% python3 -q
>>> import numpy as np
>>> np.set_printoptions(precision=1, suppress=True, linewidth=100, floatmode="fixed")
>>> K = np.load("x.npy")
>>> K
array([[ 2,  0,  0,  0,  0],
       [ 2,  2,  0,  0,  0],
       [-3,  3,  2,  0,  0],
       [-3,  0,  3, -3,  0],
       [-3, -1,  2,  3,  2]])
>>> # triangular, det is the product of the diagonal
>>> other = K / np.sqrt((K ** 2).mean(axis=1, keepdims=True))
>>> np.linalg.norm(other, axis=1)
array([2.2, 2.2, 2.2, 2.2, 2.2])
>>> np.linalg.matrix_rank(K - K.mean(axis=1, keepdims=True))
np.int64(4)
>>> X = np.diag(20 * np.array([2, 1, 2, 0, 1, -2, 0, -1])) + np.array([[2, -1, 0, 2, 0, 0, 2, -1],
...     [2, 1, -1, -1, -2, -1, -1, 2],
...     [2, 1, 0, -2, 2, -2, 0, 0],
...     [0, -2, -2, 2, -2, 2, 1, 1],
...     [0, -1, -2, -2, -2, -2, 1, -2],
...     [0, -1, -1, -1, 2, 2, 2, 0],
...     [2, 0, -2, 0, 1, 1, 0, -1],
...     [1, 1, -1, 2, -2, 2, -2, -1]])
>>> X
array([[ 42,  -1,   0,   2,   0,   0,   2,  -1],
       [  2,  21,  -1,  -1,  -2,  -1,  -1,   2],
       [  2,   1,  40,  -2,   2,  -2,   0,   0],
       [  0,  -2,  -2,   2,  -2,   2,   1,   1],
       [  0,  -1,  -2,  -2,  18,  -2,   1,  -2],
       [  0,  -1,  -1,  -1,   2, -38,   2,   0],
       [  2,   0,  -2,   0,   1,   1,   0,  -1],
       [  1,   1,  -1,   2,  -2,   2,  -2, -21]])
>>> rng = np.random.default_rng(53)
>>> z = rng.permutation(8)
>>> z
array([4, 1, 7, 0, 2, 6, 5, 3])
>>> other = X[z][:, z]
>>> np.diag(other)
array([ 18,  21, -21,  42,  40,   0, -38,   2])
>>> np.trace(other)
np.int64(64)
>>> other
array([[ 18,  -1,  -2,   0,  -2,   1,  -2,  -2],
       [ -2,  21,   2,   2,  -1,  -1,  -1,  -1],
       [ -2,   1, -21,   1,  -1,  -2,   2,   2],
       [  0,  -1,  -1,  42,   0,   2,   0,   2],
       [  2,   1,   0,   2,  40,   0,  -2,  -2],
       [  1,   0,  -1,   2,  -2,   0,   1,   0],
       [  2,  -1,   0,   0,  -1,   2, -38,  -1],
       [ -2,  -2,   1,   0,  -2,   1,   2,   2]])
>>> np.sort(np.abs(np.linalg.eigvals(other)))
array([ 0.1,  1.5, 18.1, 21.3, 21.7, 38.0, 40.1, 41.8])
>>> np.argsort(-np.linalg.norm(X, axis=0).round(6), kind="stable")[:3]
array([0, 2, 5])
>>> round(np.log10(np.linalg.cond(X)))
3
>>> np.round(np.abs(np.linalg.svd(X)[2][-1]), 1) + 0
array([0.0, 0.0, 0.0, 0.5, 0.1, 0.1, 0.8, 0.1])
>>> np.linalg.cond(X) > 100
np.True_
>>> W = np.array([[-2, -2, -1, 0, 3, 0],
...     [-1, 0, 3, 2, -2, 2],
...     [3, -2, 3, -1, -1, 1],
...     [-1, 2, 0, 0, 2, 1],
...     [-2, -2, 0, 0, 3, 3],
...     [-2, 3, 0, 2, 3, 2],
...     [1, 0, 3, 2, -3, -1],
...     [-2, 3, -2, 3, -3, 3]])
>>> beta = np.array([1, 3, 2, 2, 2, 2])
>>> H = np.maximum(X @ W + beta, 0)
>>> (H > 0).mean(axis=0)
array([0.4, 0.4, 0.5, 0.5, 0.6, 0.5])
>>> Z = np.array([[1, 1], [1, 1], [2, 2], [2, 3], [2, 2], [2, 1]])
>>> W @ Z
array([[ 0,  0],
       [ 9,  9],
       [ 5,  3],
       [ 7,  6],
       [ 8,  5],
       [15, 15],
       [ 3,  6],
       [ 3,  3]])
>>> (H @ Z).round(6).argmax(axis=1)
array([1, 1, 0, 1, 0, 0, 1, 0])
